>>> import numpy as np
>>> np.set_printoptions(precision=3, suppress=True, linewidth=160)
>>> X = np.load("block0.npy")
>>> X
array([[ 0.,  0.,  0.,  0.],
       [ 0.,  0.,  0., -3.],
       [ 0.,  0.,  0.,  3.],
       [ 0., -3.,  3.,  0.]])
>>> gram = X.T @ X
>>> print(np.allclose(gram, gram.T))
True
>>> np.trace(gram), (X ** 2).sum()
(np.float64(36.0), np.float64(36.0))
>>> print(np.linalg.matrix_rank(gram))
2
>>> gram
array([[ 0.,  0.,  0.,  0.],
       [ 0.,  9., -9.,  0.],
       [ 0., -9.,  9.,  0.],
       [ 0.,  0.,  0., 18.]])
>>> np.diag(gram)
array([ 0.,  9.,  9., 18.])
>>> w1 = np.array([[1, -2], [1, 0], [0, 1], [0, 0]])
>>> b = np.array([2, 4])
>>> H = np.maximum(X @ w1 + b, 0)
>>> (H > 0).mean(axis=0)
array([0.75, 1.  ])
>>> (H > 0).astype(int)
array([[1, 1],
       [1, 1],
       [1, 1],
       [0, 1]])
>>> cent = np.array([[-2, 0, 0], [2, -2, 0]])
>>> w1 @ cent
array([[-6,  4,  0],
       [-2,  0,  0],
       [ 2, -2,  0],
       [ 0,  0,  0]])
>>> H @ cent
array([[  4.,  -8.,   0.],
       [  4.,  -8.,   0.],
       [  4.,  -8.,   0.],
       [ 14., -14.,   0.]])
>>> U, s, vt = np.linalg.svd(X)
>>> vecs = vt[:(s > 1e-8).sum()]
>>> rng = np.random.default_rng(9749)
>>> x0 = X[3] + -1 * X[0] + rng.integers(2) * np.eye(4)[2]
>>> x0
array([ 0., -3.,  3.,  0.])
>>> np.linalg.matrix_rank(np.vstack([X, x0]))
np.int64(2)
>>> vecs.T @ vecs
array([[ 0. ,  0. ,  0. ,  0. ],
       [ 0. ,  0.5, -0.5,  0. ],
       [ 0. , -0.5,  0.5,  0. ],
       [ 0. ,  0. ,  0. ,  1. ]])
>>> np.allclose(vecs.T @ vecs @ x0, x0)
True
>>> evals, vecs = np.linalg.eigh(X)
>>> x0 = np.array([-2, 1, 0, 2])
>>> print(x0 @ X @ x0)
-12.0
>>> (np.sign(vecs[:, -1].round(6)) == np.sign(vecs[0, -1].round(6))).astype(int)
array([1, 0, 0, 0])
>>> blk = np.stack([X, -3 * X, X[::-1]])
>>> print(np.einsum("bij,cij->bc", blk, blk))
[[  36. -108.  -18.]
 [-108.  324.   54.]
 [ -18.   54.   36.]]
>>> np.linalg.matrix_rank(blk.reshape(3, -1))
np.int64(2)
>>> (blk @ X.T).shape
(3, 4, 4)
>>> blk.sum(axis=0)
array([[ 0., -3.,  3.,  0.],
       [ 0.,  0.,  0.,  9.],
       [ 0.,  0.,  0., -9.],
       [ 0.,  6., -6.,  0.]])
>>> feats = np.load("layer17.npy")
>>> print(feats)
[[ 0.454  0.315  0.365 -0.122 -0.017]
 [ 0.315  0.414  0.058 -0.21   0.31 ]
 [ 0.365  0.058  0.49   0.028 -0.335]
 [-0.122 -0.21   0.028  0.113 -0.202]
 [-0.017  0.31  -0.335 -0.202  0.529]]
>>> round(np.abs(np.linalg.eigvals(feats)).max(), 3)
np.float64(1.0)
>>> np.linalg.matrix_power(feats, 3)
array([[ 0.454,  0.315,  0.365, -0.122, -0.017],
       [ 0.315,  0.414,  0.058, -0.21 ,  0.31 ],
       [ 0.365,  0.058,  0.49 ,  0.028, -0.335],
       [-0.122, -0.21 ,  0.028,  0.113, -0.202],
       [-0.017,  0.31 , -0.335, -0.202,  0.529]])
>>> print(np.round(np.sort(np.abs(np.linalg.eigvals(feats))), 3) + 0)
[0. 0. 0. 1. 1.]
>>> np.allclose(feats, feats.T)
True
>>> print(np.round(np.linalg.det(feats), 3))
-0.0
>>> np.trace(feats)
np.float64(2.0)
>>> feats @ feats
array([[ 0.454,  0.315,  0.365, -0.122, -0.017],
       [ 0.315,  0.414,  0.058, -0.21 ,  0.31 ],
       [ 0.365,  0.058,  0.49 ,  0.028, -0.335],
       [-0.122, -0.21 ,  0.028,  0.113, -0.202],
       [-0.017,  0.31 , -0.335, -0.202,  0.529]])
>>> x0 = np.array([-2, 3, 2, 2, 1])
>>> np.linalg.eigvalsh(2 * feats - np.eye(5))
array([-1., -1., -1.,  1.,  1.])
>>> np.eye(5) - feats
array([[ 0.546, -0.315, -0.365,  0.122,  0.017],
       [-0.315,  0.586, -0.058,  0.21 , -0.31 ],
       [-0.365, -0.058,  0.51 , -0.028,  0.335],
       [ 0.122,  0.21 , -0.028,  0.887,  0.202],
       [ 0.017, -0.31 ,  0.335,  0.202,  0.471]])
>>> print(feats @ feats @ x0)
[ 0.509  0.619  0.144 -0.307  0.417]
>>> data = np.loadtxt("run2.csv", delimiter=",")
>>> data
array([[-1.43,  0.  ,  1.3 ],
       [-1.32,  0.  ,  1.2 ],
       [-1.98,  0.  ,  1.8 ]])
>>> np.linalg.lstsq(data[:-1].T, data[-1])[2]
np.int32(1)
>>> np.unique(data.round(6), axis=0).shape
(3, 3)
>>> lab = rng.permutation(3)
>>> lab
array([2, 1, 0])
>>> M2 = data[lab][:, lab]
>>> print(round(np.linalg.det(M2), 3), round(np.linalg.det(data[lab]), 3))
0.0 0.0
>>> np.diag(M2)
array([ 1.8 ,  0.  , -1.43])
>>> M2 = np.array([[8, 2], [0, 5]])
>>> cent = np.kron(M2, data)
>>> cent.shape
(6, 6)
>>> np.round(np.linalg.norm(cent, 2), 3), np.round(np.linalg.norm(M2, 2) * np.linalg.norm(data, 2), 3)
(np.float64(31.439), np.float64(31.439))
>>> x0 = np.array([0, 2, 0])
>>> data @ np.ones(3)
array([-0.13, -0.12, -0.18])
>>> data @ x0
array([0., 0., 0.])
>>> data @ (2 * x0)
array([0., 0., 0.])
>>> print(np.linalg.norm(data @ x0) <= np.linalg.norm(data, 2) * np.linalg.norm(x0) + 1e-9)
True
>>> np.sign((data @ x0).round(6))
array([0., 0., 0.])
>>> U, s, vt = np.linalg.svd(data)
>>> print(s.round(3) + 0)
[3.752 0.    0.   ]
>>> M2 = U[:, :1] @ np.diag(s[:1]) @ vt[:1]
>>> round(float(np.abs(data - M2).max()), 3)
0.0
>>> np.linalg.matrix_rank(M2)
np.int64(1)
>>> M2
array([[-1.43,  0.  ,  1.3 ],
       [-1.32,  0.  ,  1.2 ],
       [-1.98,  0.  ,  1.8 ]])
>>> round(np.linalg.norm(data - M2) / np.linalg.norm(data), 3)
np.float64(0.0)
>>> K = np.load("mat.npy")
>>> K
array([[ -3,  -3,  -3,  -3],
       [ -3,  -6,  -6,  -6],
       [ -3,  -6,  -9,  -9],
       [ -3,  -6,  -9, -12]])
>>> P = np.triu(np.array([[3, 2, 0, 2], [2, 0, 0, -3], [3, 3, 1, 0], [1, -3, 3, -3]]), 1) + np.eye(4)
>>> M2 = P @ K @ np.linalg.inv(P)
>>> print(np.poly(M2))
[  1.  30. 135. 189.  81.]
>>> np.linalg.matrix_rank(M2)
np.int64(4)
>>> P @ K - K @ P
array([[-12., -18., -30., -39.],
       [  9.,  24.,  27.,  24.],
       [  0.,   6.,   0., -12.],
       [  0.,   6.,   0., -12.]])
>>> M2 = K / np.sqrt((K ** 2).mean(axis=1, keepdims=True))
>>> M2[0]
array([-1., -1., -1., -1.])
>>> np.linalg.norm(M2, axis=1)
array([2., 2., 2., 2.])
>>> q, R = np.linalg.qr(K)
>>> q.shape, R.shape
((4, 4), (4, 4))
>>> R
array([[ 6.   , 10.5  , 13.5  , 15.   ],
       [ 0.   ,  2.598,  4.33 ,  5.196],
       [ 0.   ,  0.   ,  2.449,  3.674],
       [ 0.   ,  0.   ,  0.   , -2.121]])
>>> round(float(np.trace(q @ q.T)), 3)
4.0
>>> try:
...     np.linalg.cholesky(K)
... except np.linalg.LinAlgError as e:
...     print(repr(e))
... 
LinAlgError('Matrix is not positive definite')
>>> np.all(np.linalg.eigvalsh(K) > 0)
np.False_
>>> evals, vecs = np.linalg.eigh(K)
>>> x0 = np.array([2, -1, 2, -3])
>>> np.linalg.eigvalsh(K[1:, 1:])
array([-23.675,  -2.357,  -0.968])
>>> x0 @ K @ x0
np.int64(-42)
>>> F = np.load("m.npy")
>>> F
array([[1, 4, 0, 0, 0, 0],
       [4, 1, 0, 0, 0, 0],
       [1, 2, 0, 0, 0, 0],
       [0, 0, 1, 4, 0, 0],
       [0, 0, 4, 1, 0, 0],
       [0, 0, 1, 2, 0, 0],
       [0, 0, 0, 0, 1, 4],
       [0, 0, 0, 0, 4, 1],
       [0, 0, 0, 0, 1, 2]])
>>> M2 = F / np.sqrt((F ** 2).mean(axis=1, keepdims=True))
>>> M2[3]
array([0.   , 0.   , 0.594, 2.376, 0.   , 0.   ])
>>> J = np.load("dump.npy")
>>> J
array([[-2,  6, -4],
       [ 6, -6,  3],
       [-4,  3,  6]])
>>> evals, vecs = np.linalg.eigh(J)
>>> x0 = np.array([-5, -4, -2])
>>> vecs * np.maximum(evals, 0) @ vecs.T
array([[ 2.002,  0.776, -2.203],
       [ 0.776,  0.819,  0.654],
       [-2.203,  0.654,  6.807]])
>>> print(np.linalg.eigvalsh(J[1:, 1:]))
[-6.708  6.708]
>>> M2 = J[0, 0] * J[1:] - np.outer(J[1:, 0], J[0])
>>> M2
array([[  0, -24,  18],
       [  0,  18, -28]])
>>> J[:, 0] / J[0, 0]
array([ 1., -3.,  2.])
>>> np.flatnonzero(~M2.round(6).any(axis=1))
array([], dtype=int64)
>>> np.linalg.matrix_rank(M2), np.linalg.matrix_rank(J)
(np.int64(2), np.int64(3))
>>> x0 = np.array([-2, 1, 2])
>>> y = J @ x0
>>> y
array([  2, -12,  23])
>>> np.linalg.solve(J, y)
array([-2.,  1.,  2.])
>>> U, s, vt = np.linalg.svd(J, full_matrices=False)
>>> print(np.allclose(U * s @ vt, J))
True
>>> U.shape, s.shape, vt.shape
((3, 3), (3,), (3, 3))
>>> np.abs(U[:, 0]).round(6).argmax()
np.int64(1)
>>> M2 = J + rng.integers(-2, 3, (3, 2)) @ rng.integers(-2, 3, (2, 3))
>>> print(M2)
[[ -2   6  -4]
 [  8 -10   1]
 [ -1  -3   3]]
>>> np.linalg.matrix_rank(M2 - J, tol=1e-8)
np.int64(1)
>>> np.round(np.linalg.svd(M2 - J, compute_uv=False), 3) + 0
array([8.832, 0.   , 0.   ])
>>> np.abs(M2 - J).sum(axis=1)
array([ 0,  8, 12])
>>> W0 = np.loadtxt("data.csv", delimiter=",")
>>> W0
array([[-0.512,  0.5  , -0.6  ],
       [ 0.262, -0.3  , -1.5  ],
       [ 0.598, -0.6  ,  0.9  ],
       [-0.704,  0.7  ,  1.3  ],
       [ 1.201, -1.2  ,  0.   ],
       [ 0.106, -0.1  ,  2.1  ],
       [ 0.687, -0.7  , -0.5  ],
       [ 0.187, -0.2  ,  0.5  ],
       [-0.403,  0.4  ,  0.1  ],
       [-0.886,  0.9  ,  0.6  ],
       [-0.791,  0.8  ,  0.8  ],
       [ 0.291, -0.3  , -0.7  ],
       [-0.422,  0.4  ,  0.5  ],
       [ 0.327, -0.3  ,  1.2  ],
       [ 0.379, -0.4  , -0.3  ],
       [ 0.915, -0.9  , -0.5  ],
       [-0.01 ,  0.   ,  0.7  ],
       [-0.388,  0.4  ,  0.   ],
       [ 0.422, -0.4  , -0.1  ],
       [-0.29 ,  0.3  , -0.8  ],
       [ 1.178, -1.2  ,  1.2  ],
       [-1.908,  1.9  , -0.9  ]])
>>> r0 = np.array([2, 9, 5])
>>> np.cross(W0[3, :3], W0[1, :3])
array([-0.66 , -0.715,  0.028])
>>> np.correlate(W0[3], W0[1], "full")
array([ 1.056, -0.839, -2.344, -0.207,  0.341])
>>> np.polyval(r0, W0[3])
array([-0.345, 12.28 , 20.08 ])
>>> P = W0 @ np.linalg.solve(W0.T @ W0, W0.T)
>>> np.round(P @ W0[:, 1], 3) + 0
array([ 0.5, -0.3, -0.6,  0.7, -1.2, -0.1, -0.7, -0.2,  0.4,  0.9,  0.8, -0.3,  0.4, -0.3, -0.4, -0.9,  0. ,  0.4, -0.4,  0.3, -1.2,  1.9])
>>> np.argsort(-np.linalg.norm(W0, axis=0).round(6), kind="stable")[:3]
array([2, 1, 0])
>>> [round(float(x), 3) for x in np.linalg.svd(W0, compute_uv=False)[:3]]
[4.833, 4.079, 0.051]
>>> round(np.log10(np.linalg.cond(W0)))
2
>>> np.linalg.matrix_rank(W0, rtol=0.1)
np.int64(2)
>>> lab = W0[:, 1] > np.median(W0[:, 1])
>>> r0 = W0[lab].mean(axis=0) - W0[~lab].mean(axis=0)
>>> (((W0 - W0.mean(axis=0)) @ r0 > 0) == lab).mean()
np.float64(1.0)
>>> M = np.loadtxt("x.csv", delimiter=",")
>>> M
array([[-0.659,  0.151, -0.641, -0.364],
       [-0.06 , -0.573, -0.458,  0.677],
       [ 0.359, -0.661, -0.162, -0.638],
       [ 0.659,  0.46 , -0.594,  0.045]])
>>> r0 = np.array([-1, 2, -2, 0])
>>> M2 = M + np.outer(r0, np.eye(4)[3])
>>> round(np.linalg.det(M2) / np.linalg.det(M), 3), round(float(1 + np.linalg.solve(M, r0)[3]), 3)
(np.float64(3.994), 3.994)
>>> M2
array([[-0.659,  0.151, -0.641, -1.364],
       [-0.06 , -0.573, -0.458,  2.677],
       [ 0.359, -0.661, -0.162, -2.638],
       [ 0.659,  0.46 , -0.594,  0.045]])
>>> print(np.linalg.matrix_rank(M2 - M))
1
